$ python3 -q
>>> import numpy as np
>>> np.set_printoptions(precision=4, suppress=True, linewidth=160)
>>> def tidy(a):
...     return np.round(a, 4) + 0
... 
>>> mat = np.array([[-2, 0, 0], [0, 1, 0], [0, 0, -2]])
>>> [int(np.linalg.matrix_rank(np.linalg.matrix_power(mat, p))) for p in range(1, 4)]
[3, 3, 3]
>>> tidy(np.sort(np.linalg.eigvals(mat)))
array([-2., -2.,  1.])
>>> (mat != 0).astype(int)
array([[1, 0, 0],
       [0, 1, 0],
       [0, 0, 1]])
>>> tidy(np.sort(np.linalg.eigvals(mat).real))
array([-2., -2.,  1.])
>>> (np.linalg.matrix_power((mat != 0) + (mat.T != 0) + np.eye(3), 3) > 0).astype(int)
array([[1, 0, 0],
       [0, 1, 0],
       [0, 0, 1]])
>>> K = np.load("out0.npy")
>>> tidy(K)
array([[ 1.    ,  0.    ,  0.    ,  0.    ,  0.    ],
       [ 0.    ,  1.    ,  0.    ,  0.    ,  0.    ],
       [ 0.    ,  0.    ,  1.    ,  0.    ,  0.    ],
       [ 0.    ,  0.    ,  0.    ,  0.309 ,  0.9511],
       [ 0.    ,  0.    ,  0.    , -0.9511,  0.309 ]])
>>> rng = np.random.default_rng(136)
>>> z = rng.permutation(5)
>>> M2 = K[:, z] * rng.choice([-1, 1], 5)
>>> tidy(M2)
array([[ 0.    ,  0.    , -1.    ,  0.    ,  0.    ],
       [ 0.    ,  0.    ,  0.    ,  1.    ,  0.    ],
       [ 0.    , -1.    ,  0.    ,  0.    ,  0.    ],
       [-0.309 ,  0.    ,  0.    ,  0.    ,  0.9511],
       [ 0.9511,  0.    ,  0.    ,  0.    ,  0.309 ]])
>>> left, _, Vt = np.linalg.svd(K.T @ M2)
>>> tidy(left @ Vt)
array([[ 0.,  0., -1.,  0.,  0.],
       [ 0.,  0.,  0.,  1.,  0.],
       [ 0., -1.,  0.,  0.,  0.],
       [-1.,  0.,  0.,  0.,  0.],
       [ 0.,  0.,  0.,  0.,  1.]])
>>> tidy(np.linalg.lstsq(K, M2)[0])
array([[ 0.,  0., -1.,  0.,  0.],
       [ 0.,  0.,  0.,  1.,  0.],
       [ 0., -1.,  0.,  0.,  0.],
       [-1.,  0.,  0.,  0.,  0.],
       [ 0.,  0.,  0.,  0.,  1.]])
>>> z
array([3, 2, 0, 1, 4])
>>> O = M2.astype(float).copy()
>>> for j in range(5):
...     O[:, j] -= O[:, :j] @ (O[:, :j].T @ O[:, j])
...     O[:, j] /= np.linalg.norm(O[:, j])
... 
>>> tidy(O.T @ M2)
array([[1., 0., 0., 0., 0.],
       [0., 1., 0., 0., 0.],
       [0., 0., 1., 0., 0.],
       [0., 0., 0., 1., 0.],
       [0., 0., 0., 0., 1.]])
>>> ang = np.radians(60)
>>> R = np.eye(5)
>>> R[0, 0] = R[1, 1] = np.cos(ang)
>>> R[0, 1], R[1, 0] = -np.sin(ang), np.sin(ang)
>>> tidy(R)
array([[ 0.5  , -0.866,  0.   ,  0.   ,  0.   ],
       [ 0.866,  0.5  ,  0.   ,  0.   ,  0.   ],
       [ 0.   ,  0.   ,  1.   ,  0.   ,  0.   ],
       [ 0.   ,  0.   ,  0.   ,  1.   ,  0.   ],
       [ 0.   ,  0.   ,  0.   ,  0.   ,  1.   ]])
>>> M2 = K @ R.T
>>> tidy(np.linalg.det(R)), np.trace(R)
(np.float64(1.0), np.float64(4.0))
>>> tidy(np.abs(M2 - K).max(axis=0))
array([0.866, 0.866, 0.   , 0.   , 0.   ])
>>> tidy(np.linalg.svd(K, compute_uv=False)), tidy(np.linalg.svd(M2, compute_uv=False))
(array([1., 1., 1., 1., 1.]), array([1., 1., 1., 1., 1.]))
>>> tidy(np.linalg.matrix_power(R, 2))
array([[-0.5  , -0.866,  0.   ,  0.   ,  0.   ],
       [ 0.866, -0.5  ,  0.   ,  0.   ,  0.   ],
       [ 0.   ,  0.   ,  1.   ,  0.   ,  0.   ],
       [ 0.   ,  0.   ,  0.   ,  1.   ,  0.   ],
       [ 0.   ,  0.   ,  0.   ,  0.   ,  1.   ]])
>>> tidy(np.abs(np.linalg.eigvals(R)).max())
np.float64(1.0)
>>> tidy(np.sort(np.abs(np.linalg.eigvals(R))))
array([1., 1., 1., 1., 1.])
>>> np.trace(R)
np.float64(4.0)
>>> assert R == R.T
Traceback (most recent call last):
  File "<python-input-35>", line 1, in <module>
    assert R == R.T
           ^^^^^^^^
ValueError: The truth value of an array with more than one element is ambiguous. Use a.any() or a.all()
>>> np.allclose(R, R.T)
False
>>> np.allclose(R @ R.T, R.T @ R)
True
>>> tidy((R - R.T) / 2)
array([[ 0.   , -0.866,  0.   ,  0.   ,  0.   ],
       [ 0.866,  0.   ,  0.   ,  0.   ,  0.   ],
       [ 0.   ,  0.   ,  0.   ,  0.   ,  0.   ],
       [ 0.   ,  0.   ,  0.   ,  0.   ,  0.   ],
       [ 0.   ,  0.   ,  0.   ,  0.   ,  0.   ]])
>>> tidy(R @ R)
array([[-0.5  , -0.866,  0.   ,  0.   ,  0.   ],
       [ 0.866, -0.5  ,  0.   ,  0.   ,  0.   ],
       [ 0.   ,  0.   ,  1.   ,  0.   ,  0.   ],
       [ 0.   ,  0.   ,  0.   ,  1.   ,  0.   ],
       [ 0.   ,  0.   ,  0.   ,  0.   ,  1.   ]])
>>> M2 = np.array([[1, -1], [0, -2]])
>>> W2 = np.kron(M2, K)
>>> tidy(np.linalg.norm(W2, 2)), tidy(np.linalg.norm(M2, 2) * np.linalg.norm(K, 2))
(np.float64(2.2882), np.float64(2.2882))
>>> A = np.loadtxt("a.csv", delimiter=",")
>>> A
array([[ 2.,  0.,  0.,  0.,  0.,  0.,  0.,  0.],
       [ 3., -1.,  0.,  0.,  0.,  0.,  0.,  0.],
       [-3.,  1., -3.,  0.,  0.,  0.,  0.,  0.],
       [ 0.,  1.,  1.,  1.,  0.,  0.,  0.,  0.],
       [ 3.,  1., -1., -1., -1.,  0.,  0.,  0.],
       [ 2.,  0., -3.,  2.,  1.,  0.,  0.,  0.],
       [ 0., -1., -3., -1., -3.,  1.,  1.,  0.],
       [-3., -3., -3., -3.,  0., -3.,  0.,  3.]])
>>> r = np.linalg.matrix_rank(A)
>>> r
np.int64(7)
>>> ns = np.linalg.svd(A)[2][r:].T
>>> np.allclose(A @ ns, 0)
True
>>> tidy(ns[:, 0] / ns[np.abs(ns[:, 0]).round(6).argmax(), 0])
array([ 0.,  0.,  0.,  0.,  0.,  1., -1.,  1.])
>>> tidy(A @ ns)
array([[0.],
       [0.],
       [0.],
       [0.],
       [0.],
       [0.],
       [0.],
       [0.]])
>>> [int(np.linalg.matrix_rank(A[:i])) for i in range(1, len(A) + 1)]
[1, 2, 3, 4, 5, 5, 6, 7]
>>> [int(np.linalg.matrix_rank(np.delete(A, i, axis=0))) for i in range(8)]
[7, 7, 7, 7, 7, 7, 6, 6]
>>> ns.shape
(8, 1)
>>> np.argsort(-np.linalg.norm(A, axis=0).round(6), kind="stable")[:3]
array([0, 2, 3])
>>> tidy(np.linalg.norm(A, 2) / np.linalg.norm(A))
np.float64(0.6956)
>>> np.linalg.cond(A) > 100
np.True_
>>> vals, V = np.linalg.eig(mat)
>>> tidy(np.sort(np.linalg.eigvals(mat @ mat)))
array([1., 4., 4.])
>>> np.prod(vals)
np.float64(4.0)
>>> vals
array([-2.,  1., -2.])
>>> data = np.load("block12.npy")
>>> tidy(data)
array([[ 0.4842,  0.447 , -0.2235],
       [ 0.447 ,  0.4126, -0.2063],
       [-0.2235, -0.2063,  0.1032]])
>>> tidy(data.mean(axis=0))
array([ 0.2359,  0.2178, -0.1089])
>>> data.shape
(3, 3)
>>> tidy(data - data[0])
array([[ 0.    ,  0.    ,  0.    ],
       [-0.0372, -0.0344,  0.0172],
       [-0.7077, -0.6533,  0.3266]])
>>> tidy(np.abs(data).max())
np.float64(0.4842)
>>> tidy(np.linalg.svd(data, compute_uv=False))
array([1., 0., 0.])
>>> tidy(np.linalg.norm(data))
np.float64(1.0)
>>> tidy(np.diff(data, axis=0))
array([[-0.0372, -0.0344,  0.0172],
       [-0.6705, -0.6189,  0.3095]])
>>> np.unravel_index(np.abs(data).argmax(), data.shape)
(np.int64(0), np.int64(0))
>>> tidy(np.abs(np.linalg.eigvals(data)).max())
np.float64(1.0)
>>> tidy(np.sort(np.abs(np.linalg.eigvals(data))))
array([0., 0., 1.])
>>> tidy(np.linalg.matrix_power(data, 3))
array([[ 0.4842,  0.447 , -0.2235],
       [ 0.447 ,  0.4126, -0.2063],
       [-0.2235, -0.2063,  0.1032]])
>>> tidy(data @ data)
array([[ 0.4842,  0.447 , -0.2235],
       [ 0.447 ,  0.4126, -0.2063],
       [-0.2235, -0.2063,  0.1032]])
>>> np.allclose(data, data.T)
True
>>> tidy((data + data.T) / 2)
array([[ 0.4842,  0.447 , -0.2235],
       [ 0.447 ,  0.4126, -0.2063],
       [-0.2235, -0.2063,  0.1032]])
>>> tidy(np.linalg.det(data))
np.float64(0.0)
>>> M2 = data / np.linalg.norm(data, axis=1, keepdims=True)
>>> cov = M2 @ M2.T
>>> np.degrees(np.arccos(np.clip(cov[0, 2], -1, 1)))
np.float64(180.0)
>>> tidy(cov)
array([[ 1.,  1., -1.],
       [ 1.,  1., -1.],
       [-1., -1.,  1.]])
>>> (np.abs(cov) > 0.9).astype(int)
array([[1, 1, 1],
       [1, 1, 1],
       [1, 1, 1]])
>>> X = np.loadtxt("run18.csv", delimiter=",")
>>> tidy(X)
array([[0.1366, 0.1913, 0.1366, 0.0273, 0.1366, 0.082 , 0.1913],
       [0.1913, 0.2678, 0.1913, 0.0383, 0.1913, 0.1148, 0.2678],
       [0.1366, 0.1913, 0.1366, 0.0273, 0.1366, 0.082 , 0.1913],
       [0.0273, 0.0383, 0.0273, 0.0055, 0.0273, 0.0164, 0.0383],
       [0.1366, 0.1913, 0.1366, 0.0273, 0.1366, 0.082 , 0.1913],
       [0.082 , 0.1148, 0.082 , 0.0164, 0.082 , 0.0492, 0.1148],
       [0.1913, 0.2678, 0.1913, 0.0383, 0.1913, 0.1148, 0.2678]])
>>> vals, V = np.linalg.eigh(X)
>>> x = np.array([2, 5, 5, 2, 4, 1, 4])
>>> tidy(x @ X @ x / (x @ x)), tidy(vals[0]), vals[-1]
(np.float64(0.9085), np.float64(0.0), np.float64(1.0))
>>> tidy(V * np.abs(vals) @ V.T)
array([[0.1366, 0.1913, 0.1366, 0.0273, 0.1366, 0.082 , 0.1913],
       [0.1913, 0.2678, 0.1913, 0.0383, 0.1913, 0.1148, 0.2678],
       [0.1366, 0.1913, 0.1366, 0.0273, 0.1366, 0.082 , 0.1913],
       [0.0273, 0.0383, 0.0273, 0.0055, 0.0273, 0.0164, 0.0383],
       [0.1366, 0.1913, 0.1366, 0.0273, 0.1366, 0.082 , 0.1913],
       [0.082 , 0.1148, 0.082 , 0.0164, 0.082 , 0.0492, 0.1148],
       [0.1913, 0.2678, 0.1913, 0.0383, 0.1913, 0.1148, 0.2678]])
>>> (np.sign(V[:, -1].round(6)) == np.sign(V[0, -1].round(6))).astype(int)
array([1, 1, 1, 1, 1, 1, 1])
>>> tidy(x @ X @ x)
np.float64(82.6721)
>>> M = np.load("x.npy")
>>> M
array([[-0.3   ,  0.8069,  1.2   ,  0.    , -0.8   , -1.3   , -0.8   ],
       [-0.2   ,  0.364 ,  1.3   , -0.2   ,  0.6   ,  0.1   , -0.4   ],
       [-1.3   , -0.0479, -0.8   , -1.3   ,  0.4   , -1.4   ,  0.2   ],
       [-0.8   ,  0.0854,  1.2   ,  2.1   ,  1.2   ,  0.3   , -0.1   ],
       [ 0.    , -1.4162, -0.1   , -1.1   , -1.1   ,  0.8   ,  1.4   ],
       [-0.1   ,  1.0227,  0.5   ,  0.5   ,  0.1   ,  0.8   , -1.    ],
       [ 0.    ,  0.4485,  0.3   ,  0.5   ,  1.1   ,  0.3   , -0.4   ],
       [-1.7   , -1.0643,  1.1   , -0.7   ,  0.5   ,  0.5   ,  0.8   ],
       [ 0.1   ,  0.4098, -0.5   ,  1.7   , -1.    ,  1.    , -0.5   ],
       [ 0.    , -1.0818, -0.1   ,  1.    ,  1.3   ,  0.6   ,  1.1   ],
       [-0.3   ,  0.2719, -2.2   ,  1.5   ,  0.6   ,  1.    , -0.2   ],
       [ 0.9   , -0.5537,  1.4   ,  0.8   ,  0.6   ,  0.6   ,  0.6   ],
       [ 2.    ,  0.0504, -0.5   ,  0.8   ,  0.3   , -0.4   , -0.1   ],
       [ 0.    ,  1.9132,  1.2   ,  0.4   , -0.8   ,  0.    , -1.9   ],
       [-0.8   , -1.6792,  1.7   ,  0.5   ,  1.6   ,  0.7   ,  1.5   ],
       [ 0.6   , -0.041 ,  0.5   ,  1.2   ,  1.3   , -1.3   ,  0.1   ],
       [-0.4   ,  0.4044, -0.9   , -1.1   , -0.5   ,  0.1   , -0.2   ],
       [-0.7   ,  0.4356, -0.8   ,  0.5   , -1.6   ,  1.    , -0.3   ],
       [-0.3   ,  0.788 , -0.3   ,  2.9   ,  1.5   ,  0.4   , -0.9   ],
       [ 0.9   ,  1.289 ,  0.3   ,  0.3   , -1.4   , -0.4   , -1.3   ],
       [ 0.1   , -0.3482,  0.    , -1.2   , -1.4   ,  0.9   ,  0.3   ],
       [ 0.3   , -0.742 ,  0.6   ,  1.1   , -0.5   ,  0.3   ,  0.7   ],
       [-0.5   , -1.5949, -1.9   , -1.    , -1.3   , -0.8   ,  1.7   ],
       [ 0.6   ,  1.1333, -0.2   ,  0.7   ,  0.    ,  0.7   , -1.1   ],
       [ 1.1   ,  0.7965,  1.    ,  0.9   , -1.4   ,  0.3   , -0.7   ],
       [ 0.2   , -0.8359,  1.1   ,  0.9   ,  0.4   ,  0.3   ,  0.7   ],
       [-1.1   ,  1.8841, -2.3   , -1.    , -0.8   ,  1.1   , -1.9   ],
       [-1.3   , -0.6016,  0.2   , -0.2   , -0.7   ,  0.3   ,  0.6   ],
       [ 0.4   ,  0.3797,  1.    , -1.4   ,  1.2   ,  1.2   , -0.4   ],
       [-1.2   , -0.5056, -0.8   ,  0.1   ,  0.9   ,  1.4   ,  0.6   ],
       [-1.9   , -0.1224, -1.    ,  1.3   ,  0.6   ,  1.6   ,  0.1   ],
       [-1.1   , -0.3544,  0.8   ,  1.4   , -0.1   , -0.1   ,  0.3   ],
       [ 0.7   , -0.8245,  0.3   ,  1.3   , -0.2   , -1.9   ,  1.    ]])
>>> cov = np.cov(M, rowvar=False)
>>> np.argwhere(np.triu(np.abs(np.corrcoef(M.T)) > 0.8, 1))
array([[1, 6]])
>>> tidy(np.polyfit(M[:, 1], M[:, 3], 1))
array([0.1024, 0.3979])
>>> tidy(np.corrcoef(M[:, 1], M[:, 3])[0, 1])
np.float64(0.0882)
